% ipython --no-banner

In [1]: import numpy as np

In [2]: np.set_printoptions(precision=3, suppress=True, linewidth=160, floatmode="fixed")

In [3]: F = np.loadtxt("x.csv", delimiter=",")

In [4]: F
Out[4]: 
array([[-0.200,  1.600, -4.500, -0.100],
       [ 0.700,  1.000, -0.500, -2.100]])

In [5]: W = np.array([[2, 2, 0], [1, 1, 1], [2, 0, 1], [0, 2, 2]])

In [6]: c = np.array([-3, -1, 3])

In [7]: act = np.maximum(F @ W + c, 0)

In [8]: act.round(3) + 0
Out[8]: 
array([[0.000, 0.000, 0.000],
       [0.000, 0.000, 0.000]])

In [9]: (act > 0).astype(int)
Out[9]: 
array([[0, 1, 0],
       [0, 0, 0]])

In [10]: C = np.array([[0, 1], [2, 1], [1, 0]])

In [11]: (act @ C).round(6).argmax(axis=1)
Out[11]: array([0, 0])

In [12]: def softmax(z):
    ...:     e = np.exp(z - z.max(axis=-1, keepdims=True))
    ...:     return e / e.sum(axis=-1, keepdims=True)
    ...: 

In [13]: softmax(F[0])
Out[13]: array([0.122, 0.741, 0.002, 0.135])

In [14]: scores = F @ F.T / np.sqrt(4)

In [15]: np.round(softmax(scores), 3) + 0
Out[15]: 
array([[1.000, 0.000],
       [0.247, 0.753]])

In [16]: J = np.load("arr.npy")

In [17]: J
Out[17]: 
array([[ 2.881, -0.393,  0.320,  0.155],
       [-0.393, -0.794,  0.467,  0.462],
       [ 0.320,  0.467,  0.531,  1.452],
       [ 0.155,  0.462,  1.452,  0.382]])

In [18]: vals, V = np.linalg.eig(J)

In [19]: np.round(J @ V[:, 0] - vals[0] * V[:, 0], 3) + 0
Out[19]: array([0.000, 0.000, 0.000, 0.000])

In [20]: np.sort(np.linalg.eigvals(J.T))
Out[20]: array([-1.000, -1.000,  2.000,  3.000])

In [21]: vals
Out[21]: array([ 3.000,  2.000, -1.000, -1.000])

In [22]: np.sort(np.linalg.eigvals(np.linalg.inv(J)))
Out[22]: array([-1.000, -1.000,  0.333,  0.500])

In [23]: hat = np.triu(np.array([[-6, 0, -7, 6], [-2, 5, -8, 7], [-9, 3, 1, -2], [8, -2, -1, -8]]), 1) + np.eye(4)

In [24]: out = hat @ J @ np.linalg.inv(hat)

In [25]: np.poly(out)
Out[25]: array([ 1.000, -3.000, -3.000,  7.001,  6.001])

In [26]: np.round(np.linalg.det(out), 3)
Out[26]: np.float64(6.001)

In [27]: arr = np.load("out18.npy")

In [28]: arr
Out[28]: 
array([[ 0,  0,  0, -1],
       [ 0, -1,  0,  0],
       [-1,  0,  0,  0],
       [ 0,  0, -1,  0]])

In [29]: arr[:, 3] @ arr[:, 0]
Out[29]: np.int64(0)

In [30]: arr.T @ arr
Out[30]: 
array([[1, 0, 0, 0],
       [0, 1, 0, 0],
       [0, 0, 1, 0],
       [0, 0, 0, 1]])

In [31]: np.linalg.pinv(arr)
Out[31]: 
array([[ 0.000,  0.000, -1.000,  0.000],
       [ 0.000, -1.000,  0.000,  0.000],
       [ 0.000,  0.000,  0.000, -1.000],
       [-1.000,  0.000,  0.000,  0.000]])

In [32]: np.linalg.svd(arr, compute_uv=False)
Out[32]: array([1.000, 1.000, 1.000, 1.000])

In [33]: arr @ arr.T
Out[33]: 
array([[1, 0, 0, 0],
       [0, 1, 0, 0],
       [0, 0, 1, 0],
       [0, 0, 0, 1]])

In [34]: np.linalg.norm(arr, axis=0)
Out[34]: array([1.000, 1.000, 1.000, 1.000])

In [35]: x0 = np.array([-2, -3, -2, 9])

In [36]: y = arr @ x0

In [37]: y
Out[37]: array([-9,  3,  2,  2])

In [38]: np.linalg.solve(arr, arr[:, 0])
Out[38]: array([ 1.000, -0.000, -0.000, -0.000])

In [39]: np.linalg.solve(arr, y + arr[:, 1])
Out[39]: array([-2.000, -2.000, -2.000,  9.000])
